>>> import numpy as np
>>> import numpy.linalg as la
>>> np.set_printoptions(precision=2, suppress=True, linewidth=120, legacy="1.25")
>>> K = np.load("data.npy")
>>> print(K)
[[ 2.27  3.   -3.3 ]
 [ 1.34 -0.65 -4.77]
 [-0.36 -3.75 -3.29]
 [-0.44 -3.84 -3.17]
 [-2.12 -4.34  1.29]
 [-2.06 -4.44  1.01]
 [ 1.22 -0.95 -4.76]
 [-0.92 -4.34 -2.31]
 [ 0.19 -2.96 -4.02]
 [ 2.03  4.48 -0.87]
 [-0.15 -3.47 -3.59]
 [ 1.89  4.62 -0.27]
 [-0.49 -3.9  -3.09]]
>>> # looks like rank 2
>>> x0 = np.array([0, 1, 1])
>>> print((K @ x0).argmax())
11
>>> K @ np.ones(3)
array([ 1.97, -4.08, -7.4 , -7.45, -5.17, -5.49, -4.48, -7.57, -6.8 ,  5.65, -7.22,  6.24, -7.48])
>>> np.einsum("ij,j->i", K, x0)
array([-0.29, -5.42, -7.04, -7.01, -3.05, -3.43, -5.7 , -6.65, -6.99,  3.61, -7.07,  4.35, -6.99])
>>> print(la.norm(K @ x0) <= la.norm(K, 2) * la.norm(x0) + 1e-9)
True
>>> K @ (2 * x0)
array([ -0.59, -10.84, -14.08, -14.03,  -6.09,  -6.85, -11.4 , -13.3 , -13.97,   7.22, -14.13,   8.71, -13.98])
>>> K @ np.eye(3)[1]
array([ 3.  , -0.65, -3.75, -3.84, -4.34, -4.44, -0.95, -4.34, -2.96,  4.48, -3.47,  4.62, -3.9 ])
>>> (K * x0).sum(axis=1)
array([-0.29, -5.42, -7.04, -7.01, -3.05, -3.43, -5.7 , -6.65, -6.99,  3.61, -7.07,  4.35, -6.99])
>>> G = K.T @ K
>>> (K @ K.T).shape
(13, 13)
>>> la.matrix_rank(K, rtol=0.1)
2
>>> la.cond(K) > 100
True
>>> other = K / np.sqrt((K ** 2).mean(axis=1, keepdims=True))
>>> la.matrix_rank(other) == la.matrix_rank(K)
True
>>> other[11]
array([ 0.65,  1.6 , -0.09])
>>> la.norm(other, axis=1)
array([1.73, 1.73, 1.73, 1.73, 1.73, 1.73, 1.73, 1.73, 1.73, 1.73, 1.73, 1.73, 1.73])
>>> cen = K - K.mean(axis=0)
>>> left, sig, Vt = la.svd(cen, full_matrices=False)
>>> (np.sign(left[:, 0]) == np.sign(left[0, 0])).astype(int)
array([1, 1, 0, 0, 0, 0, 1, 0, 0, 1, 0, 1, 0])
>>> la.matrix_rank(cen)
2
>>> np.searchsorted(np.cumsum(sig ** 2) / (sig ** 2).sum(), 0.9) + 1
2
>>> print(round(float((sig ** 2).sum() ** 2 / (sig ** 4).sum()), 2))
1.61
>>> print(np.abs(left[:, 0]).argmax())
11
>>> sig.round(2) + 0
array([12.75,  7.41,  0.  ])
>>> np.round(sig ** 2 / (sig ** 2).sum(), 2) + 0
array([0.75, 0.25, 0.  ])
>>> np.round(cen.mean(axis=0), 2) + 0
array([0., 0., 0.])
>>> data = np.array([[2, 2, 2], [3, 1, 1], [1, 2, 3], [3, 3, 3]])
>>> data[-1] = data[0] + -1 * data[1]
>>> data
array([[ 2,  2,  2],
       [ 3,  1,  1],
       [ 1,  2,  3],
       [-1,  1,  1]])
>>> rng = np.random.default_rng(23783)
>>> idx = rng.permutation(3)
>>> other = data[:, idx] * rng.choice([-1, 1], 3)
>>> other
array([[-2, -2,  2],
       [-1, -3,  1],
       [-2, -1,  3],
       [-1,  1,  1]])
>>> left, _, Vt = la.svd(data.T @ other)
>>> print(np.round(la.lstsq(data, other)[0], 2) + 0)
[[ 0. -1.  0.]
 [-1.  0.  0.]
 [ 0.  0.  1.]]
>>> print(np.round(left @ Vt, 2) + 0)
[[ 0. -1.  0.]
 [-1.  0.  0.]
 [ 0.  0.  1.]]
>>> W1 = np.array([[0, 3, 1, 5, 2], [0, 4, 3, 6, 6], [3, 9, 6, 1, 7]])
>>> c = np.array([1, 3, 0, 2, 0])
>>> hid = np.maximum(data @ W1 + c, 0)
>>> la.matrix_rank(hid)
4
>>> (hid > 0).mean(axis=0)
array([1., 1., 1., 1., 1.])
>>> (hid > 0).astype(int)
array([[1, 1, 1, 1, 1],
       [1, 1, 1, 1, 1],
       [1, 1, 1, 1, 1],
       [1, 1, 1, 1, 1]])
>>> hid
array([[ 7, 35, 20, 26, 30],
       [ 4, 25, 12, 24, 19],
       [10, 41, 25, 22, 35],
       [ 4, 13,  8,  4, 11]])
>>> C = np.array([[1, -3, 3], [1, -2, -3], [2, 3, 2], [-1, 1, 3], [-3, 3, -1]])
>>> W1 @ C
array([[ -6,   8,   6],
       [-14,  25,   6],
       [  2,  13, -10]])
>>> print((hid @ C).round(6).argmax(axis=1))
[1 1 1 1]
>>> ang = np.radians(15)
>>> Rm = np.eye(3)
>>> Rm[2, 2] = Rm[0, 0] = np.cos(ang)
>>> Rm[2, 0], Rm[0, 2] = -np.sin(ang), np.sin(ang)
>>> Rm
array([[ 0.97,  0.  ,  0.26],
       [ 0.  ,  1.  ,  0.  ],
       [-0.26,  0.  ,  0.97]])
>>> other = data @ Rm.T
>>> la.svd(data, compute_uv=False), la.svd(other, compute_uv=False)
(array([5.73, 2.63, 0.46]), array([5.73, 2.63, 0.46]))
>>> np.allclose(la.norm(data, axis=1), la.norm(other, axis=1))
True
>>> np.abs(other - data).max(axis=0)
array([0.74, 0.  , 0.81])
>>> other = data[0, 0] * data[1:] - np.outer(data[1:, 0], data[0])
>>> other
array([[ 0, -4, -4],
       [ 0,  2,  4],
       [ 0,  4,  4]])
>>> print(la.matrix_rank(other), la.matrix_rank(data))
2 3
>>> M = np.load("test1.npy")
>>> print(M)
[[ 5  0  0  0]
 [ 3 -3  0  0]
 [ 4  1 -4  0]
 [-1  2  3 -3]]
>>> # triangular, det is the product of the diagonal
>>> x0 = np.array([2, 3, 2])
>>> rhs = data @ x0
>>> la.solve(data.T @ data, data.T @ rhs)
array([2., 3., 2.])
>>> rhs
array([14, 11, 14,  3])
>>> la.lstsq(data, rhs)[0]
array([2., 3., 2.])
>>> np.round(la.pinv(data) @ data, 2) + 0
array([[1., 0., 0.],
       [0., 1., 0.],
       [0., 0., 1.]])
>>> rhs = rhs + 0.3 * rng.normal(size=4)
>>> rhs
array([14.24, 11.06, 14.35,  2.73])
>>> c, *_ = la.lstsq(data, rhs)
>>> np.round(data.T @ (rhs - data @ c), 2) + 0
array([0., 0., 0.])
>>> c
array([2.08, 2.62, 2.34])
>>> print(c.round())
[2. 3. 2.]
>>> other = np.array([[1, -2], [1, 0], [0, -3]])
>>> W0 = np.kron(np.eye(3, dtype=int), other)
>>> W0
array([[ 1, -2,  0,  0,  0,  0],
       [ 1,  0,  0,  0,  0,  0],
       [ 0, -3,  0,  0,  0,  0],
       [ 0,  0,  1, -2,  0,  0],
       [ 0,  0,  1,  0,  0,  0],
       [ 0,  0,  0, -3,  0,  0],
       [ 0,  0,  0,  0,  1, -2],
       [ 0,  0,  0,  0,  1,  0],
       [ 0,  0,  0,  0,  0, -3]])
>>> hat = W0 @ la.solve(W0.T @ W0, W0.T)
>>> np.trace(hat)
6.0
>>> hat @ W0[:, 4]
array([0., 0., 0., 0., 0., 0., 1., 1., 0.])
>>> np.allclose(hat @ hat, hat)
True
>>> m1 = np.cumsum(np.array([[3, 3, 1],
...     [3, 0, 2],
...     [0, 3, 3],
...     [1, 0, 2],
...     [3, 1, 1],
...     [2, 3, 2],
...     [3, 0, 0],
...     [2, 1, 0],
...     [2, 0, 2],
...     [0, 3, 2],
...     [3, 1, 0],
...     [2, 2, 2],
...     [3, 2, 0],
...     [2, 2, 1],
...     [3, 3, 0]]), axis=0)
>>> m1
array([[ 3,  3,  1],
       [ 6,  3,  3],
       [ 6,  6,  6],
       [ 7,  6,  8],
       [10,  7,  9],
       [12, 10, 11],
       [15, 10, 11],
       [17, 11, 11],
       [19, 11, 13],
       [19, 14, 15],
       [22, 15, 15],
       [24, 17, 17],
       [27, 19, 17],
       [29, 21, 18],
       [32, 24, 18]])
>>> cen = m1 - m1.mean(axis=0)
>>> V = la.svd(cen)[2][:1]
>>> other = cen - cen @ V.T @ V
>>> np.diag(V.T @ V)
array([0.55, 0.27, 0.18])
>>> print(np.cov(cen @ V.T, rowvar=False))
150.44429722276988
>>> np.round(la.norm(other) / la.norm(cen), 2)
0.14
>>> hat = m1 @ la.solve(m1.T @ m1, m1.T)
>>> round(np.trace(hat), 2)
3.0
>>> hat @ m1[:, 2]
array([ 1.,  3.,  6.,  8.,  9., 11., 11., 11., 13., 15., 15., 17., 17., 18., 18.])
>>> np.allclose(hat @ hat, hat)
True
>>> np.diag(hat)
array([0.08, 0.1 , 0.21, 0.24, 0.13, 0.26, 0.09, 0.11, 0.42, 0.17, 0.12, 0.13, 0.16, 0.21, 0.57])
>>> X = np.load("a.npy")
>>> X
array([[ 22.22,  33.9 ,  -7.58],
       [ -8.32, -10.18, -18.05],
       [ 23.08,  34.27,  -6.48],
       [ 20.55,  31.95,  -5.73],
       [ -9.7 ,   0.54,  15.21],
       [ 21.52,  33.35,  -5.62],
       [ -9.01,   1.62,  17.91],
       [ 21.42,  35.65,  -6.86],
       [ -9.36,   3.21,  18.53],
       [ 21.73,  33.24,  -4.62],
       [ 21.69,  34.13,  -7.59],
       [-13.55,   2.38,  17.7 ],
       [ -8.66,   1.98,  18.67],
       [ -8.25,  -9.9 , -17.51],
       [-10.98,   3.09,  17.92],
       [-10.23,  -9.69, -17.51],
       [-10.59,   2.04,  18.99]])
>>> cen = X - X.mean(axis=0)
>>> left, sig, Vt = la.svd(cen, full_matrices=False)
>>> print(round(float((sig ** 2).sum() ** 2 / (sig ** 4).sum()), 2))
1.55
>>> print(np.abs(Vt[0]).argmax())
1
>>> np.searchsorted(np.cumsum(sig ** 2) / (sig ** 2).sum(), 0.9) + 1
2
>>> F = np.loadtxt("dump.csv", delimiter=",")
>>> F
array([[2., 0., 2.],
       [3., 3., 0.],
       [0., 0., 0.]])
>>> t3 = np.stack([F, -2 * F, F[::-1]])
>>> t3.shape
(3, 3, 3)
>>> la.norm(t3, axis=(1, 2))
array([ 5.1, 10.2,  5.1])
>>> t3.sum(axis=0)
array([[-2.,  0., -2.],
       [ 0.,  0.,  0.],
       [ 2.,  0.,  2.]])
>>> np.einsum("bij,cij->bc", t3, t3)
array([[ 26., -52.,  18.],
       [-52., 104., -36.],
       [ 18., -36.,  26.]])
>>> print(la.matrix_rank(t3.reshape(3, -1)))
2
>>> la.matrix_rank(F, rtol=0.1)
2
>>> np.argsort(-la.norm(F, axis=0).round(6), kind="stable")[:3]
array([0, 1, 2])
>>> x0 = np.array([2, 8, 5])
>>> h1 = np.maximum(F @ x0, 0)
>>> print(np.maximum(F @ x0, 0) - np.maximum(-F @ x0, 0))
[14. 30.  0.]
>>> np.tanh(F @ x0)
array([1., 1., 0.])
>>> np.flatnonzero(h1 > 1e-9)
array([0, 1])
>>> E = np.loadtxt("out7.csv", delimiter=",")
>>> E
array([[-0.86, -0.51],
       [-0.51,  0.86]])
>>> # symmetric, so the eigenvalues are real
>>> round(np.einsum("ii->", E), 2)
-0.0
>>> la.eigvals(E)
array([-1.,  1.])
>>> print(round(la.det(E[::-1]), 2))
1.0
>>> print(round(float(la.det(2 * E)), 2), round(la.det(E), 2))
-4.0 -1.0
>>> q, V = la.qr(E[:, :1])[0], la.qr(E[:, 1:])[0]
>>> sig = la.svd(q.T @ V, compute_uv=False)
>>> (sig > 0.9).sum()
0
>>> idx = rng.permutation(2)
>>> idx
array([0, 1])
>>> other = E[idx][:, idx]
>>> np.sort(np.abs(la.eigvals(other)))
array([1., 1.])
>>> print(other)
[[-0.86 -0.51]
 [-0.51  0.86]]
>>> print(round(float(np.trace(other)), 2))
-0.0
>>> round(float(la.det(other)), 2), np.round(la.det(E[idx]), 2)
(-1.0, -1.0)
